>>> import numpy as np
>>> from numpy import linalg as LA
>>> np.set_printoptions(suppress=True, linewidth=120)
>>> mat = np.load("dump.npy")
>>> mat
array([[0, 1, 0, 0, 0, 0],
       [0, 0, 0, 0, 1, 0],
       [0, 0, 1, 0, 0, 0],
       [0, 0, 0, 1, 0, 0],
       [1, 0, 0, 0, 0, 0],
       [0, 0, 0, 0, 0, 1]])
>>> rng = np.random.default_rng(62)
>>> idx = rng.permutation(6)
>>> idx
array([0, 5, 4, 1, 3, 2])
>>> other = mat[idx][:, idx]
>>> np.diag(other)
array([0, 1, 0, 0, 1, 1])
>>> round(float(LA.det(other)), 2), np.round(LA.det(mat[idx]), 2)
(1.0, np.float64(1.0))
>>> np.trace(other)
np.int64(3)
>>> other
array([[0, 0, 0, 1, 0, 0],
       [0, 1, 0, 0, 0, 0],
       [1, 0, 0, 0, 0, 0],
       [0, 0, 1, 0, 0, 0],
       [0, 0, 0, 0, 1, 0],
       [0, 0, 0, 0, 0, 1]])
>>> np.allclose(other, mat)
False
>>> LA.matrix_power(mat, 100)
array([[0, 1, 0, 0, 0, 0],
       [0, 0, 0, 0, 1, 0],
       [0, 0, 1, 0, 0, 0],
       [0, 0, 0, 1, 0, 0],
       [1, 0, 0, 0, 0, 0],
       [0, 0, 0, 0, 0, 1]])
>>> mat @ np.ones(6)
array([1., 1., 1., 1., 1., 1.])
>>> np.round(np.sort(np.abs(LA.eigvals(mat)))[::-1], 2)
array([1., 1., 1., 1., 1., 1.])
>>> LA.matrix_power(mat, 2)
array([[0, 0, 0, 0, 1, 0],
       [1, 0, 0, 0, 0, 0],
       [0, 0, 1, 0, 0, 0],
       [0, 0, 0, 1, 0, 0],
       [0, 1, 0, 0, 0, 0],
       [0, 0, 0, 0, 0, 1]])
>>> p = np.eye(6)[1]
>>> for _ in range(5):
...     p = p @ mat
...     print(p.round(2))
... 
[0. 0. 0. 0. 1. 0.]
[1. 0. 0. 0. 0. 0.]
[0. 1. 0. 0. 0. 0.]
[0. 0. 0. 0. 1. 0.]
[1. 0. 0. 0. 0. 0.]
>>> other = mat / np.sqrt((mat ** 2).mean(axis=1, keepdims=True))
>>> other[1].round(2)
array([0.  , 0.  , 0.  , 0.  , 2.45, 0.  ])
>>> np.round(LA.norm(other, axis=1), 2)
array([2.45, 2.45, 2.45, 2.45, 2.45, 2.45])
>>> np.round(mat - mat.mean(axis=1, keepdims=True), 2)
array([[-0.17,  0.83, -0.17, -0.17, -0.17, -0.17],
       [-0.17, -0.17, -0.17, -0.17,  0.83, -0.17],
       [-0.17, -0.17,  0.83, -0.17, -0.17, -0.17],
       [-0.17, -0.17, -0.17,  0.83, -0.17, -0.17],
       [ 0.83, -0.17, -0.17, -0.17, -0.17, -0.17],
       [-0.17, -0.17, -0.17, -0.17, -0.17,  0.83]])
>>> LA.matrix_rank(other) == LA.matrix_rank(mat)
np.True_
>>> np.round(LA.pinv(mat), 2)
array([[0., 0., 0., 0., 1., 0.],
       [1., 0., 0., 0., 0., 0.],
       [0., 0., 1., 0., 0., 0.],
       [0., 0., 0., 1., 0., 0.],
       [0., 1., 0., 0., 0., 0.],
       [0., 0., 0., 0., 0., 1.]])
>>> mat @ mat.T
array([[1, 0, 0, 0, 0, 0],
       [0, 1, 0, 0, 0, 0],
       [0, 0, 1, 0, 0, 0],
       [0, 0, 0, 1, 0, 0],
       [0, 0, 0, 0, 1, 0],
       [0, 0, 0, 0, 0, 1]])
>>> np.round(LA.svd(mat, compute_uv=False), 2)
array([1., 1., 1., 1., 1., 1.])
>>> data = np.loadtxt("arr.csv", delimiter=",")
>>> print(data.round(2))
[[ 0.7  -0.46 -0.02]
 [-0.46  0.3  -0.03]
 [-0.02 -0.03  1.  ]]
>>> idx = rng.permutation(3)
>>> idx
array([0, 2, 1])
>>> other = data[idx][:, idx]
>>> np.round(np.trace(other), 2)
np.float64(2.0)
>>> print(np.round(np.sort(np.abs(LA.eigvals(other))), 2) + 0)
[0. 1. 1.]
>>> np.round(np.diag(other), 2)
array([0.7, 1. , 0.3])
